% ipython --no-banner

In [1]: import numpy as np

In [2]: np.set_printoptions(precision=2, suppress=True, linewidth=200, sign=" ")

In [3]: rng = np.random.default_rng(247)

In [4]: E = rng.normal(size=(24, 4))

In [5]: E = 5 * E / np.linalg.norm(E, axis=1, keepdims=True)

In [6]: E
Out[6]: 
array([[-0.17, -1.96,  4.1 , -2.08],
       [ 4.31,  2.43,  0.62, -0.39],
       [-0.28, -0.58,  3.94, -3.01],
       [-2.94, -2.8 , -1.05, -2.72],
       [-1.95,  2.43,  3.76, -1.07],
       [-1.65, -0.63,  2.05,  4.2 ],
       [-0.88, -1.8 , -1.37, -4.37],
       [-4.44, -2.28,  0.19,  0.16],
       [-1.3 ,  3.65, -2.94,  1.14],
       [ 1.55,  0.96, -4.64,  0.37],
       [-2.65, -3.89,  0.65, -1.57],
       [ 3.62,  2.5 ,  1.15,  2.08],
       [ 1.72, -3.85,  2.43, -1.16],
       [-3.65, -3.09, -0.7 , -1.28],
       [-0.83, -4.56, -1.32, -1.33],
       [-0.13,  0.57,  2.18,  4.46],
       [-4.92, -0.04, -0.81,  0.39],
       [ 1.54, -1.73,  1.25, -4.25],
       [ 2.54,  1.14,  3.65,  1.99],
       [-0.25,  2.61,  4.26,  0.04],
       [-3.16, -3.16,  0.55, -2.18],
       [ 3.68, -3.04, -0.34, -1.43],
       [ 4.89, -0.35, -0.86, -0.51],
       [ 1.47, -0.88, -1.46, -4.46]])

In [7]: G = np.cov(E, rowvar=False)

In [8]: G.shape
Out[8]: (4, 4)

In [9]: np.argsort(-E.std(axis=0).round(6), kind="stable")
Out[9]: array([ 0,  1,  3,  2])

In [10]: np.polyfit(E[:, 0], E[:, 3], 1)
Out[10]: array([ 0.03, -0.7 ])

In [11]: np.corrcoef(E.T)
Out[11]: 
array([[ 1.  ,  0.29,  0.05,  0.04],
       [ 0.29,  1.  ,  0.12,  0.46],
       [ 0.05,  0.12,  1.  ,  0.14],
       [ 0.04,  0.46,  0.14,  1.  ]])

In [12]: G
Out[12]: 
array([[ 7.72,  1.92,  0.33,  0.27],
       [ 1.92,  5.7 ,  0.65,  2.59],
       [ 0.33,  0.65,  5.48,  0.76],
       [ 0.27,  2.59,  0.76,  5.61]])

In [13]: x = np.array([9, 8, 7, 9])

In [14]: rhs = G @ x

In [15]: rhs
Out[15]: array([ 89.59,  90.75,  53.35,  78.93])

In [16]: np.linalg.solve(G, rhs + G[:, 3])
Out[16]: array([  9.,   8.,   7.,  10.])

In [17]: np.linalg.solve(G, rhs)
Out[17]: array([ 9.,  8.,  7.,  9.])

In [18]: np.linalg.solve(G, 4 * rhs)
Out[18]: array([ 36.,  32.,  28.,  36.])

In [19]: np.round(np.linalg.solve(G.T, G[0]), 2) + 0
Out[19]: array([ 1.,  0.,  0.,  0.])

In [20]: Z = E[[6, 14]].astype(float)

In [21]: for _ in range(6):
    ...:     idx = np.linalg.norm(E[:, None] - Z, axis=-1).argmin(axis=1)
    ...:     Z = np.array([E[idx == j].mean(axis=0) for j in range(2)])
    ...: 

In [22]: idx
Out[22]: array([ 1,  0,  0,  1,  0,  1,  1,  1,  0,  0,  1,  0,  1,  1,  1,  0,  1,  0,  0,  0,  1,  0,  0,  0])

In [23]: np.bincount(idx)
Out[23]: array([ 13,  11])

In [24]: Z[1] - Z[0]
Out[24]: array([-3.66, -3.3 , -0.38, -0.7 ])

In [25]: idx = E[:, 1] > np.median(E[:, 1])

In [26]: r0 = E[idx].mean(axis=0) - E[~idx].mean(axis=0)

In [27]: np.round((((E - E.mean(axis=0)) @ r0 > 0) == idx).mean(), 2)
Out[27]: np.float64(0.92)

In [28]: ((E - E.mean(axis=0)) @ r0 > 0).astype(int)
Out[28]: array([ 0,  1,  0,  0,  1,  1,  0,  0,  1,  1,  0,  1,  0,  0,  0,  1,  0,  0,  1,  1,  0,  0,  1,  0])

In [29]: np.argsort(-np.abs(r0).round(6), kind="stable")
Out[29]: array([ 1,  3,  0,  2])

In [30]: idx.astype(int)
Out[30]: array([ 0,  1,  1,  0,  1,  1,  0,  0,  1,  1,  0,  1,  0,  0,  0,  1,  1,  0,  1,  1,  0,  0,  1,  0])

In [31]: Ac = E - E.mean(axis=0)

In [32]: Uu, sigma, vt = np.linalg.svd(Ac, full_matrices=False)

In [33]: (np.sign(Uu[:, 0]) == np.sign(Uu[0, 0])).astype(int)
Out[33]: array([ 1,  0,  1,  1,  0,  0,  1,  1,  0,  0,  1,  0,  1,  1,  1,  0,  1,  1,  0,  0,  1,  0,  0,  1])

In [34]: vt[0] * np.sign(vt[0, np.abs(vt[0]).argmax()])
Out[34]: array([ 0.63,  0.6 ,  0.21,  0.44])

In [35]: np.linalg.matrix_rank(Ac)
Out[35]: np.int64(4)

In [36]: F = np.load("sample4.npy")

In [37]: F
Out[37]: 
array([[ 0,  0,  0,  0,  1,  0],
       [ 0,  1,  0,  0,  0,  0],
       [ 0,  0,  0,  0,  0,  1],
       [ 1,  0,  0,  0,  0,  0],
       [ 0,  0,  0,  1,  0,  0],
       [ 0,  0,  1,  0,  0,  0]])

In [38]: np.linalg.matrix_power(F, 2)
Out[38]: 
array([[ 0,  0,  0,  1,  0,  0],
       [ 0,  1,  0,  0,  0,  0],
       [ 0,  0,  1,  0,  0,  0],
       [ 0,  0,  0,  0,  1,  0],
       [ 1,  0,  0,  0,  0,  0],
       [ 0,  0,  0,  0,  0,  1]])

In [39]: np.sort(np.abs(np.linalg.eigvals(F)))[::-1]
Out[39]: array([ 1.,  1.,  1.,  1.,  1.,  1.])

In [40]: np.linalg.matrix_power(F, 100)
Out[40]: 
array([[ 0,  0,  0,  0,  1,  0],
       [ 0,  1,  0,  0,  0,  0],
       [ 0,  0,  1,  0,  0,  0],
       [ 1,  0,  0,  0,  0,  0],
       [ 0,  0,  0,  1,  0,  0],
       [ 0,  0,  0,  0,  0,  1]])

In [41]: pr = np.eye(6)[4]

In [42]: for _ in range(3):
    ...:     pr = pr @ F
    ...:     print(pr.round(2))
    ...: 
[ 0.  0.  0.  1.  0.  0.]
[ 1.  0.  0.  0.  0.  0.]
[ 0.  0.  0.  0.  1.  0.]

In [43]: def softmax(z):
    ...:     e = np.exp(z - z.max(axis=-1, keepdims=True))
    ...:     return e / e.sum(axis=-1, keepdims=True)
    ...: 

In [44]: softmax(F[0])
Out[44]: array([ 0.13,  0.13,  0.13,  0.13,  0.35,  0.13])

In [45]: softmax(F[0] + 3)
Out[45]: array([ 0.13,  0.13,  0.13,  0.13,  0.35,  0.13])

In [46]: S = F @ F.T / np.sqrt(6)

In [47]: softmax(S).round(6).argmax(axis=1)
Out[47]: array([ 0,  1,  2,  3,  4,  5])

In [48]: softmax(S + np.triu(np.full(S.shape, -np.inf), 1))
Out[48]: 
array([[ 1.  ,  0.  ,  0.  ,  0.  ,  0.  ,  0.  ],
       [ 0.4 ,  0.6 ,  0.  ,  0.  ,  0.  ,  0.  ],
       [ 0.29,  0.29,  0.43,  0.  ,  0.  ,  0.  ],
       [ 0.22,  0.22,  0.22,  0.33,  0.  ,  0.  ],
       [ 0.18,  0.18,  0.18,  0.18,  0.27,  0.  ],
       [ 0.15,  0.15,  0.15,  0.15,  0.15,  0.23]])

In [49]: x = np.array([9, 7, 6, 4, 0, 8])

In [50]: rhs = F @ x

In [51]: rhs
Out[51]: array([ 0,  7,  8,  9,  4,  6])

In [52]: np.linalg.solve(F.T, F[5])
Out[52]: array([ 0.,  0.,  0.,  0.,  0.,  1.])

In [53]: np.linalg.solve(F, F[:, 4])
Out[53]: array([ 0.,  0.,  0.,  0.,  1.,  0.])

In [54]: J = np.load("case3.npy")

In [55]: J
Out[55]: 
array([[ 3,  0,  1],
       [ 0,  1,  0],
       [ 0,  0,  0]])

In [56]: # null space of dimension 1

In [57]: x = np.array([9, 7, 9])

In [58]: h = np.maximum(J @ x, 0)

In [59]: J.T @ h
Out[59]: array([ 108,    7,   36])

In [60]: np.tanh(J @ x)
Out[60]: array([ 1.,  1.,  0.])

In [61]: Uu, sigma, vt = np.linalg.svd(J)

In [62]: vecs = vt[:(sigma > 1e-8).sum()]

In [63]: x = J[2] + 5 * J[1] + rng.integers(2) * np.eye(3)[0]

In [64]: x
Out[64]: array([ 1.,  5.,  0.])

In [65]: np.round(np.linalg.norm(x - vecs.T @ vecs @ x), 2)
Out[65]: np.float64(0.32)

In [66]: np.linalg.matrix_rank(np.vstack([J, x]))
Out[66]: np.int64(3)

In [67]: np.abs(np.diag(np.linalg.qr(J)[1])) > 1e-9
Out[67]: array([ True,  True, False])

In [68]: J @ np.linalg.pinv(J) @ J
Out[68]: 
array([[ 3.,  0.,  1.],
       [ 0.,  1.,  0.],
       [ 0.,  0.,  0.]])

In [69]: round(np.trace(np.linalg.pinv(J) @ J), 2)
Out[69]: np.float64(2.0)

In [70]: np.allclose(J[:-1].T @ np.linalg.lstsq(J[:-1].T, J[-1])[0], J[-1])
Out[70]: True

In [71]: M = np.loadtxt("arr.csv", delimiter=",")

In [72]: M
Out[72]: 
array([[-1.,  0.,  0., -1.,  0.,  0.],
       [ 0., -3.,  0.,  0.,  0.,  0.],
       [ 0.,  0.,  5.,  0., -3.,  0.],
       [-4.,  0.,  0.,  4.,  0.,  5.],
       [ 0.,  0.,  0.,  0., -2.,  0.],
       [-3.,  0.,  0.,  3.,  0., -3.]])

In [73]: # 3 groups of indices that never mix

In [74]: np.round(np.linalg.det(M), 2)
Out[74]: np.float64(1620.0)

In [75]: M.inv()
AttributeError: 'numpy.ndarray' object has no attribute 'inv'


In [76]: np.allclose(M, M.T)
Out[76]: False

In [77]: M @ M
Out[77]: 
array([[  5.,   0.,   0.,  -3.,   0.,  -5.],
       [  0.,   9.,   0.,   0.,   0.,   0.],
       [  0.,   0.,  25.,   0.,  -9.,   0.],
       [-27.,   0.,   0.,  35.,   0.,   5.],
       [  0.,   0.,   0.,   0.,   4.,   0.],
       [  0.,   0.,   0.,   6.,   0.,  24.]])

In [78]: np.allclose(M @ M.T, M.T @ M)
Out[78]: False

In [79]: (M - M.T) / 2
Out[79]: 
array([[ 0. ,  0. ,  0. ,  1.5,  0. ,  1.5],
       [ 0. ,  0. ,  0. ,  0. ,  0. ,  0. ],
       [ 0. ,  0. ,  0. ,  0. , -1.5,  0. ],
       [-1.5,  0. ,  0. ,  0. ,  0. ,  1. ],
       [ 0. ,  0. ,  1.5,  0. ,  0. ,  0. ],
       [-1.5,  0. ,  0. , -1. ,  0. ,  0. ]])

In [80]: np.round(np.abs(np.linalg.eigvals(M)).max(), 2)
Out[80]: np.float64(6.36)

In [81]: np.trace(M)
Out[81]: np.float64(0.0)

In [82]: np.linalg.matrix_power(M, 3)
Out[82]: 
array([[  22.,    0.,    0.,  -32.,    0.,    0.],
       [   0.,  -27.,    0.,    0.,    0.,    0.],
       [   0.,    0.,  125.,    0.,  -57.,    0.],
       [-128.,    0.,    0.,  182.,    0.,  160.],
       [   0.,    0.,    0.,    0.,   -8.,    0.],
       [ -96.,    0.,    0.,   96.,    0.,  -42.]])

In [83]: assert M == M.T
ValueError: The truth value of an array with more than one element is ambiguous. Use a.any() or a.all()


In [84]: idx = rng.permutation(6)

In [85]: idx
Out[85]: array([ 3,  1,  4,  2,  5,  0])

In [86]: out = M[idx][:, idx]

In [87]: out
Out[87]: 
array([[ 4.,  0.,  0.,  0.,  5., -4.],
       [ 0., -3.,  0.,  0.,  0.,  0.],
       [ 0.,  0., -2.,  0.,  0.,  0.],
       [ 0.,  0., -3.,  5.,  0.,  0.],
       [ 3.,  0.,  0.,  0., -3., -3.],
       [-1.,  0.,  0.,  0.,  0., -1.]])

In [88]: round(np.linalg.det(out), 2), round(np.linalg.det(M[idx]), 2)
Out[88]: (np.float64(1620.0), np.float64(1620.0))

In [89]: np.trace(out)
Out[89]: np.float64(0.0)

In [90]: x = np.array([1, 0, 9, 3, 7, 9])

In [91]: out @ (2 * x)
Out[91]: array([  6.,   0., -36., -24., -90., -20.])

In [92]: (out @ x).argmax()
Out[92]: np.int64(0)

In [93]: out * x
Out[93]: 
array([[  4.,   0.,   0.,   0.,  35., -36.],
       [  0.,  -0.,   0.,   0.,   0.,   0.],
       [  0.,   0., -18.,   0.,   0.,   0.],
       [  0.,   0., -27.,  15.,   0.,   0.],
       [  3.,   0.,   0.,   0., -21., -27.],
       [ -1.,   0.,   0.,   0.,   0.,  -9.]])

In [94]: m1 = np.array([[0.0, -1.0, 0.0, 0.0, 0.0, 0.0],
    ...:     [-1.0, 3.0, -1.0, 0.0, 0.0, 0.0],
    ...:     [0.0, -1.0, -2.0, -1.0, 0.0, 0.0],
    ...:     [0.0, 0.0, -1.0, 1.0, -1.0, 0.0],
    ...:     [0.0, 0.0, 0.0, -1.0, -1.0, -1.0],
    ...:     [0.0, 0.0, 0.0, 0.0, -1.0, -1.0]])

In [95]: m1
Out[95]: 
array([[ 0., -1.,  0.,  0.,  0.,  0.],
       [-1.,  3., -1.,  0.,  0.,  0.],
       [ 0., -1., -2., -1.,  0.,  0.],
       [ 0.,  0., -1.,  1., -1.,  0.],
       [ 0.,  0.,  0., -1., -1., -1.],
       [ 0.,  0.,  0.,  0., -1., -1.]])

In [96]: # equal to its transpose

In [97]: (m1 + m1.T) / 2
Out[97]: 
array([[ 0., -1.,  0.,  0.,  0.,  0.],
       [-1.,  3., -1.,  0.,  0.,  0.],
       [ 0., -1., -2., -1.,  0.,  0.],
       [ 0.,  0., -1.,  1., -1.,  0.],
       [ 0.,  0.,  0., -1., -1., -1.],
       [ 0.,  0.,  0.,  0., -1., -1.]])

In [98]: np.trace(m1)
Out[98]: np.float64(0.0)

In [99]: np.round(np.abs(np.linalg.eigvals(m1)).max(), 2)
Out[99]: np.float64(3.49)

In [100]: round(float(np.linalg.det(m1)), 2)
Out[100]: 2.0

In [101]: np.linalg.norm(m1, axis=0)
Out[101]: array([ 1.  ,  3.32,  2.45,  1.73,  1.73,  1.41])

In [102]: round(np.linalg.norm(m1[0] - m1[3]), 2)
Out[102]: np.float64(2.0)

In [103]: round(np.linalg.norm(m1, 2), 2)
Out[103]: np.float64(3.49)

In [104]: A = 4 * np.eye(5) + np.eye(5, k=1)

In [105]: A
Out[105]: 
array([[ 4.,  1.,  0.,  0.,  0.],
       [ 0.,  4.,  1.,  0.,  0.],
       [ 0.,  0.,  4.,  1.,  0.],
       [ 0.,  0.,  0.,  4.,  1.],
       [ 0.,  0.,  0.,  0.,  4.]])

In [106]: r0 = np.array([-3, 0, 0, 2, 2])

In [107]: out = A + np.outer(r0, np.eye(5)[1])

In [108]: np.linalg.matrix_rank(np.linalg.inv(out) - np.linalg.inv(A), tol=1e-8)
Out[108]: np.int64(1)

In [109]: np.linalg.matrix_rank(out - A)
Out[109]: np.int64(1)

In [110]: out = np.array([[0, 0], [3, 3], [0, 2], [0, 0], [1, 2]])

In [111]: np.einsum("ij->j", A)
Out[111]: array([ 4.,  5.,  5.,  5.,  5.])

In [112]: np.linalg.matrix_rank(A @ out)
Out[112]: np.int64(2)

In [113]: np.linalg.matrix_rank(np.vstack([A, out.T]))
Out[113]: np.int64(5)

In [114]: out.T @ A.T
Out[114]: 
array([[  3.,  12.,   0.,   1.,   4.],
       [  3.,  14.,   8.,   2.,   8.]])

In [115]: np.vstack([A, out.T]).shape
Out[115]: (7, 5)

In [116]: np.einsum("ik,kj->ji", A, out)
Out[116]: 
array([[  3.,  12.,   0.,   1.,   4.],
       [  3.,  14.,   8.,   2.,   8.]])

In [117]: G = A.T @ A

In [118]: np.allclose(G, G.T)
Out[118]: True

In [119]: np.linalg.svd(A, compute_uv=False) ** 2
Out[119]: array([ 23.86,  20.77,  16.67,  12.73,   9.97])

In [120]: np.linalg.eigvalsh(G)[::-1]
Out[120]: array([ 23.86,  20.77,  16.67,  12.73,   9.97])

In [121]: np.diag(G)
Out[121]: array([ 16.,  17.,  17.,  17.,  17.])

In [122]: Uu, sigma, vt = np.linalg.svd(A, full_matrices=False)

In [123]: np.round(Uu.T @ Uu, 2) + 0
Out[123]: 
array([[ 1.,  0.,  0.,  0.,  0.],
       [ 0.,  1.,  0.,  0.,  0.],
       [ 0.,  0.,  1.,  0.,  0.],
       [ 0.,  0.,  0.,  1.,  0.],
       [ 0.,  0.,  0.,  0.,  1.]])

In [124]: sigma
Out[124]: array([ 4.88,  4.56,  4.08,  3.57,  3.16])

In [125]: round(np.sqrt((sigma ** 2).sum()), 2), np.round(np.linalg.norm(A), 2)
Out[125]: (np.float64(9.17), np.float64(9.17))

In [126]: Uu.shape, sigma.shape, vt.shape
Out[126]: ((5, 5), (5,), (5, 5))

In [127]: softmax(A[1])
Out[127]: array([ 0.02,  0.91,  0.05,  0.02,  0.02])

In [128]: softmax(A).sum(axis=1)
Out[128]: array([ 1.,  1.,  1.,  1.,  1.])

In [129]: softmax(A[1] + 2)
Out[129]: array([ 0.02,  0.91,  0.05,  0.02,  0.02])

In [130]: S = A @ A.T / np.sqrt(5)

In [131]: softmax(S).round(6).argmax(axis=1)
Out[131]: array([ 0,  1,  2,  3,  4])

In [132]: np.round(softmax(S + np.triu(np.full(S.shape, -np.inf), 1)), 2) + 0
Out[132]: 
array([[ 1.  ,  0.  ,  0.  ,  0.  ,  0.  ],
       [ 0.  ,  1.  ,  0.  ,  0.  ,  0.  ],
       [ 0.  ,  0.  ,  1.  ,  0.  ,  0.  ],
       [ 0.  ,  0.  ,  0.  ,  1.  ,  0.  ],
       [ 0.  ,  0.  ,  0.  ,  0.  ,  0.99]])

In [133]: np.round(softmax(S), 2) + 0
Out[133]: 
array([[ 1.  ,  0.  ,  0.  ,  0.  ,  0.  ],
       [ 0.  ,  0.99,  0.  ,  0.  ,  0.  ],
       [ 0.  ,  0.  ,  0.99,  0.  ,  0.  ],
       [ 0.  ,  0.  ,  0.  ,  0.99,  0.  ],
       [ 0.  ,  0.  ,  0.  ,  0.  ,  0.99]])
